% ipython --no-banner

In [1]: import numpy as np

In [2]: np.set_printoptions(precision=3, suppress=True, linewidth=160, sign=" ")

In [3]: rd = lambda a: np.round(a, 3) + 0

In [4]: q, _ = np.linalg.qr(np.array([[1.0, 0.4, 0.9, 0.3, -0.1, -2.0, -0.2, 0.4, -0.9, -0.7],
   ...:     [0.5, 0.0, 1.5, 0.2, -1.0, -0.8, -0.1, 0.5, 0.8, -0.9],
   ...:     [-1.1, -0.2, 0.5, 0.5, 0.3, 2.3, 0.0, 0.6, 0.8, 0.1],
   ...:     [-0.6, 0.6, 0.7, -0.8, -1.0, -0.6, 0.1, 0.7, 0.0, 1.9],
   ...:     [-0.1, -0.4, 0.6, -0.4, -1.5, 0.6, 0.3, -0.2, -0.1, 0.7],
   ...:     [-0.6, -0.3, -1.0, 0.0, 1.9, 0.9, 0.3, 0.2, 0.0, -1.3],
   ...:     [-0.6, 0.2, -0.2, 0.3, 1.0, 0.1, 1.0, 2.5, 0.5, -0.2],
   ...:     [0.4, 0.5, -0.4, 1.2, 2.3, -0.5, 0.7, 0.2, 0.3, -0.9],
   ...:     [1.1, 0.8, 0.8, 0.1, 1.5, -0.3, 0.8, 0.7, 1.5, 1.2],
   ...:     [-0.9, -0.8, -0.3, 0.3, -0.6, -0.6, -0.4, -0.9, 0.6, -1.4]]))

In [5]: X = 2 * q

In [6]: print(rd(X))
[[-0.836  0.037 -0.435  0.347  0.146 -0.812  0.441  0.527  1.119  0.765]
 [-0.418 -0.301 -1.216  0.439 -0.27  -0.358 -0.014  0.293 -0.4   -1.271]
 [ 0.919  0.343 -0.787  0.893 -0.397  0.915  0.612  0.057  0.242  0.435]
 [ 0.501  1.321 -0.609 -0.798  0.298 -0.626  0.169 -0.593  0.248 -0.274]
 [ 0.084 -0.579 -0.678 -0.34  -0.213  0.37  -1.287 -0.626  0.908  0.166]
 [ 0.501 -0.118  0.656 -0.068 -1.473 -0.562  0.241  0.034  0.689 -0.528]
 [ 0.501  0.681  0.083  0.414 -0.075 -0.414 -1.231  1.143 -0.24   0.222]
 [-0.334  0.558  0.604  1.304  0.378 -0.021 -0.353 -0.869  0.425 -0.554]
 [-0.919  0.616 -0.205  0.042 -1.129  0.03  -0.219 -0.562 -0.766  0.711]
 [ 0.752 -0.736 -0.191  0.508  0.143 -1.165 -0.001 -0.715 -0.587  0.604]]

In [7]: rd(np.linalg.det(X))
Out[7]: np.float64(-1024.0)

In [8]: print(rd(np.abs(np.linalg.eigvals(X)).max()))
2.0

In [9]: rng = np.random.default_rng(264)

In [10]: Y = X + rng.integers(-2, 3, (10, 2)) @ rng.integers(-2, 3, (2, 10))

In [11]: print(rd(Y))
[[-4.836  2.037 -2.435  6.347 -2.854 -1.812  2.441  1.527  4.119  4.765]
 [-0.418 -0.301 -1.216  0.439 -0.27  -0.358 -0.014  0.293 -0.4   -1.271]
 [ 2.919 -3.657  3.213  0.893 -0.397  2.915 -3.388  1.057  0.242 -1.565]
 [ 4.501 -6.679  7.391 -0.798  0.298  3.374 -7.831  1.407  0.248 -4.274]
 [ 4.084 -4.579  3.322 -4.34   1.787  2.37  -5.287 -0.626 -1.092 -3.834]
 [ 2.501 -6.118  6.656  1.932 -2.473  2.438 -5.759  2.034  1.689 -2.528]
 [-1.499  2.681 -1.917  2.414 -1.075 -1.414  0.769  1.143  0.76   2.222]
 [ 1.666  2.558 -1.396 -4.696  3.378 -1.021  1.647 -2.869 -2.575 -2.554]
 [-0.919  4.616 -4.205 -3.958  0.871 -1.97   3.781 -2.562 -2.766  0.711]
 [ 0.752  3.264 -4.191 -3.492  2.143 -3.165  3.999 -2.715 -2.587  0.604]]

In [12]: rd(np.linalg.svd(Y - X, compute_uv=False))
Out[12]: array([ 25.653,  15.997,   0.   ,   0.   ,   0.   ,   0.   ,   0.   ,   0.   ,   0.   ,   0.   ])

In [13]: rd(Y - X)
Out[13]: 
array([[-4.,  2., -2.,  6., -3., -1.,  2.,  1.,  3.,  4.],
       [ 0.,  0.,  0.,  0.,  0.,  0.,  0.,  0.,  0.,  0.],
       [ 2., -4.,  4.,  0.,  0.,  2., -4.,  1.,  0., -2.],
       [ 4., -8.,  8.,  0.,  0.,  4., -8.,  2.,  0., -4.],
       [ 4., -4.,  4., -4.,  2.,  2., -4.,  0., -2., -4.],
       [ 2., -6.,  6.,  2., -1.,  3., -6.,  2.,  1., -2.],
       [-2.,  2., -2.,  2., -1., -1.,  2.,  0.,  1.,  2.],
       [ 2.,  2., -2., -6.,  3., -1.,  2., -2., -3., -2.],
       [ 0.,  4., -4., -4.,  2., -2.,  4., -2., -2.,  0.],
       [ 0.,  4., -4., -4.,  2., -2.,  4., -2., -2.,  0.]])

In [14]: print(rd(np.linalg.norm(Y, 1)), rd(np.linalg.norm(Y, np.inf)))
36.49 36.802

In [15]: rd(np.linalg.norm(Y, "nuc"))
Out[15]: np.float64(55.224)

In [16]: rd(np.linalg.norm(Y[4] - Y[7]))
Out[16]: np.float64(12.253)

In [17]: rd(Y[4] @ Y[7])
Out[17]: np.float64(20.145)

In [18]: rd(np.linalg.norm(Y) ** 2 / np.linalg.norm(Y, 2) ** 2)
Out[18]: np.float64(1.447)

In [19]: rd(np.linalg.norm(Y, axis=0))
Out[19]: array([  9.039,  12.896,  12.984,  10.965,   5.975,   7.196,  13.171,   5.789,   6.545,   8.858])

In [20]: rd(X.reshape(2, -1))
Out[20]: 
array([[-0.836,  0.037, -0.435,  0.347,  0.146, -0.812,  0.441,  0.527,  1.119,  0.765, -0.418, -0.301, -1.216,  0.439, -0.27 , -0.358, -0.014,  0.293,
        -0.4  , -1.271,  0.919,  0.343, -0.787,  0.893, -0.397,  0.915,  0.612,  0.057,  0.242,  0.435,  0.501,  1.321, -0.609, -0.798,  0.298, -0.626,
         0.169, -0.593,  0.248, -0.274,  0.084, -0.579, -0.678, -0.34 , -0.213,  0.37 , -1.287, -0.626,  0.908,  0.166],
       [ 0.501, -0.118,  0.656, -0.068, -1.473, -0.562,  0.241,  0.034,  0.689, -0.528,  0.501,  0.681,  0.083,  0.414, -0.075, -0.414, -1.231,  1.143,
        -0.24 ,  0.222, -0.334,  0.558,  0.604,  1.304,  0.378, -0.021, -0.353, -0.869,  0.425, -0.554, -0.919,  0.616, -0.205,  0.042, -1.129,  0.03 ,
        -0.219, -0.562, -0.766,  0.711,  0.752, -0.736, -0.191,  0.508,  0.143, -1.165, -0.001, -0.715, -0.587,  0.604]])

In [21]: rd(X.reshape(-1, 2))
Out[21]: 
array([[-0.836,  0.037],
       [-0.435,  0.347],
       [ 0.146, -0.812],
       [ 0.441,  0.527],
       [ 1.119,  0.765],
       [-0.418, -0.301],
       [-1.216,  0.439],
       [-0.27 , -0.358],
       [-0.014,  0.293],
       [-0.4  , -1.271],
       [ 0.919,  0.343],
       [-0.787,  0.893],
       [-0.397,  0.915],
       [ 0.612,  0.057],
       [ 0.242,  0.435],
       [ 0.501,  1.321],
       [-0.609, -0.798],
       [ 0.298, -0.626],
       [ 0.169, -0.593],
       [ 0.248, -0.274],
       [ 0.084, -0.579],
       [-0.678, -0.34 ],
       [-0.213,  0.37 ],
       [-1.287, -0.626],
       [ 0.908,  0.166],
       [ 0.501, -0.118],
       [ 0.656, -0.068],
       [-1.473, -0.562],
       [ 0.241,  0.034],
       [ 0.689, -0.528],
       [ 0.501,  0.681],
       [ 0.083,  0.414],
       [-0.075, -0.414],
       [-1.231,  1.143],
       [-0.24 ,  0.222],
       [-0.334,  0.558],
       [ 0.604,  1.304],
       [ 0.378, -0.021],
       [-0.353, -0.869],
       [ 0.425, -0.554],
       [-0.919,  0.616],
       [-0.205,  0.042],
       [-1.129,  0.03 ],
       [-0.219, -0.562],
       [-0.766,  0.711],
       [ 0.752, -0.736],
       [-0.191,  0.508],
       [ 0.143, -1.165],
       [-0.001, -0.715],
       [-0.587,  0.604]])

In [22]: rd(X.ravel(order="F"))
Out[22]: 
array([-0.836, -0.418,  0.919,  0.501,  0.084,  0.501,  0.501, -0.334, -0.919,  0.752,  0.037, -0.301,  0.343,  1.321, -0.579, -0.118,  0.681,  0.558,  0.616,
       -0.736, -0.435, -1.216, -0.787, -0.609, -0.678,  0.656,  0.083,  0.604, -0.205, -0.191,  0.347,  0.439,  0.893, -0.798, -0.34 , -0.068,  0.414,  1.304,
        0.042,  0.508,  0.146, -0.27 , -0.397,  0.298, -0.213, -1.473, -0.075,  0.378, -1.129,  0.143, -0.812, -0.358,  0.915, -0.626,  0.37 , -0.562, -0.414,
       -0.021,  0.03 , -1.165,  0.441, -0.014,  0.612,  0.169, -1.287,  0.241, -1.231, -0.353, -0.219, -0.001,  0.527,  0.293,  0.057, -0.593, -0.626,  0.034,
        1.143, -0.869, -0.562, -0.715,  1.119, -0.4  ,  0.242,  0.248,  0.908,  0.689, -0.24 ,  0.425, -0.766, -0.587,  0.765, -1.271,  0.435, -0.274,  0.166,
       -0.528,  0.222, -0.554,  0.711,  0.604])

In [23]: T = X.reshape(10, 2, -1)

In [24]: print(np.einsum("ihd,jhd->hij", T, T).shape)
(2, 10, 10)

In [25]: rd(np.swapaxes(T, 1, 2)[3])
Out[25]: 
array([[ 0.501, -0.626],
       [ 1.321,  0.169],
       [-0.609, -0.593],
       [-0.798,  0.248],
       [ 0.298, -0.274]])

In [26]: q, _ = np.linalg.qr(np.array([[-1.7, 0.0, -0.8, 1.8, -2.1, -0.1],
    ...:     [-0.2, 0.7, 0.1, 0.8, 0.7, -1.2],
    ...:     [0.2, 1.6, 1.6, -1.7, 0.3, 0.4],
    ...:     [0.6, -1.0, 0.8, 1.3, 0.8, 0.3],
    ...:     [-0.5, -0.4, 2.6, -1.8, -1.0, -1.1],
    ...:     [0.4, -0.1, 0.1, 0.2, -1.0, -0.5],
    ...:     [-1.4, 0.9, 0.0, 0.3, -1.1, 2.7],
    ...:     [0.8, 0.8, 0.5, 0.1, 0.3, 2.0],
    ...:     [0.4, 0.9, 0.0, 1.2, 0.7, 0.3],
    ...:     [-0.2, 0.7, -0.7, -0.9, 0.1, -0.8],
    ...:     [0.0, 0.7, 0.9, -1.0, 0.9, 0.1],
    ...:     [-0.4, 0.8, 0.2, -1.2, -1.3, 0.7]]))

In [27]: data = q @ q.T

In [28]: print(rd(data))
[[ 0.699  0.195 -0.137 -0.047  0.068  0.14   0.239 -0.159  0.098 -0.041 -0.172  0.062]
 [ 0.195  0.508  0.152  0.012  0.002 -0.05  -0.11  -0.137  0.314  0.101  0.138 -0.167]
 [-0.137  0.152  0.477 -0.116  0.206  0.038  0.056  0.191  0.171  0.083  0.215  0.168]
 [-0.047  0.012 -0.116  0.487  0.121 -0.034 -0.012  0.118  0.1   -0.35  -0.006 -0.268]
 [ 0.068  0.002  0.206  0.121  0.802  0.081 -0.042 -0.147 -0.176 -0.141  0.105  0.073]
 [ 0.14  -0.05   0.038 -0.034  0.081  0.5   -0.268  0.163  0.109 -0.053 -0.261  0.194]
 [ 0.239 -0.11   0.056 -0.012 -0.042 -0.268  0.721  0.141 -0.028 -0.101  0.104  0.117]
 [-0.159 -0.137  0.191  0.118 -0.147  0.163  0.141  0.484  0.208 -0.164 -0.033  0.126]
 [ 0.098  0.314  0.171  0.1   -0.176  0.109 -0.028  0.208  0.409 -0.038  0.026 -0.069]
 [-0.041  0.101  0.083 -0.35  -0.141 -0.053 -0.101 -0.164 -0.038  0.315  0.066  0.094]
 [-0.172  0.138  0.215 -0.006  0.105 -0.261  0.104 -0.033  0.026  0.066  0.266 -0.066]
 [ 0.062 -0.167  0.168 -0.268  0.073  0.194  0.117  0.126 -0.069  0.094 -0.066  0.333]]

In [29]: r0, r1 = data[10], data[0]

In [30]: rd(r0 @ r0)
Out[30]: np.float64(0.266)

In [31]: rd(r0 @ r1)
Out[31]: np.float64(-0.172)

In [32]: pr = (r0 @ r1) / (r0 @ r0) * r0

In [33]: rd(np.linalg.norm(r0 + r1) ** 2 + np.linalg.norm(r0 - r1) ** 2)
Out[33]: np.float64(1.929)

In [34]: print(np.linalg.matrix_rank(np.outer(r0, r1)))
1

In [35]: rd((r1 - pr) @ r0)
Out[35]: np.float64(0.0)

In [36]: rd(r1 - pr)
Out[36]: array([ 0.587,  0.284,  0.002, -0.051,  0.135, -0.029,  0.306, -0.18 ,  0.115,  0.002,  0.   ,  0.019])

In [37]: Uu, sv, Vh = np.linalg.svd(data)

In [38]: np.argmax(sv[:-1] / (sv[1:] + 1e-6)) + 1
Out[38]: np.int64(6)

In [39]: Y = Uu[:, :6] @ np.diag(sv[:6]) @ Vh[:6]

In [40]: np.linalg.matrix_rank(data, rtol=0.05)
Out[40]: np.int64(6)

In [41]: print(rd(Y))
[[ 0.699  0.195 -0.137 -0.047  0.068  0.14   0.239 -0.159  0.098 -0.041 -0.172  0.062]
 [ 0.195  0.508  0.152  0.012  0.002 -0.05  -0.11  -0.137  0.314  0.101  0.138 -0.167]
 [-0.137  0.152  0.477 -0.116  0.206  0.038  0.056  0.191  0.171  0.083  0.215  0.168]
 [-0.047  0.012 -0.116  0.487  0.121 -0.034 -0.012  0.118  0.1   -0.35  -0.006 -0.268]
 [ 0.068  0.002  0.206  0.121  0.802  0.081 -0.042 -0.147 -0.176 -0.141  0.105  0.073]
 [ 0.14  -0.05   0.038 -0.034  0.081  0.5   -0.268  0.163  0.109 -0.053 -0.261  0.194]
 [ 0.239 -0.11   0.056 -0.012 -0.042 -0.268  0.721  0.141 -0.028 -0.101  0.104  0.117]
 [-0.159 -0.137  0.191  0.118 -0.147  0.163  0.141  0.484  0.208 -0.164 -0.033  0.126]
 [ 0.098  0.314  0.171  0.1   -0.176  0.109 -0.028  0.208  0.409 -0.038  0.026 -0.069]
 [-0.041  0.101  0.083 -0.35  -0.141 -0.053 -0.101 -0.164 -0.038  0.315  0.066  0.094]
 [-0.172  0.138  0.215 -0.006  0.105 -0.261  0.104 -0.033  0.026  0.066  0.266 -0.066]
 [ 0.062 -0.167  0.168 -0.268  0.073  0.194  0.117  0.126 -0.069  0.094 -0.066  0.333]]

In [42]: print(np.linalg.matrix_rank(Y))
6

In [43]: rd(np.linalg.norm(data - Y) / np.linalg.norm(data))
Out[43]: np.float64(0.0)

In [44]: rd(np.linalg.norm(data - Y, 2)), rd(sv[6])
Out[44]: (np.float64(0.0), np.float64(0.0))

In [45]: rd(np.abs(data - Y).max())
Out[45]: np.float64(0.0)
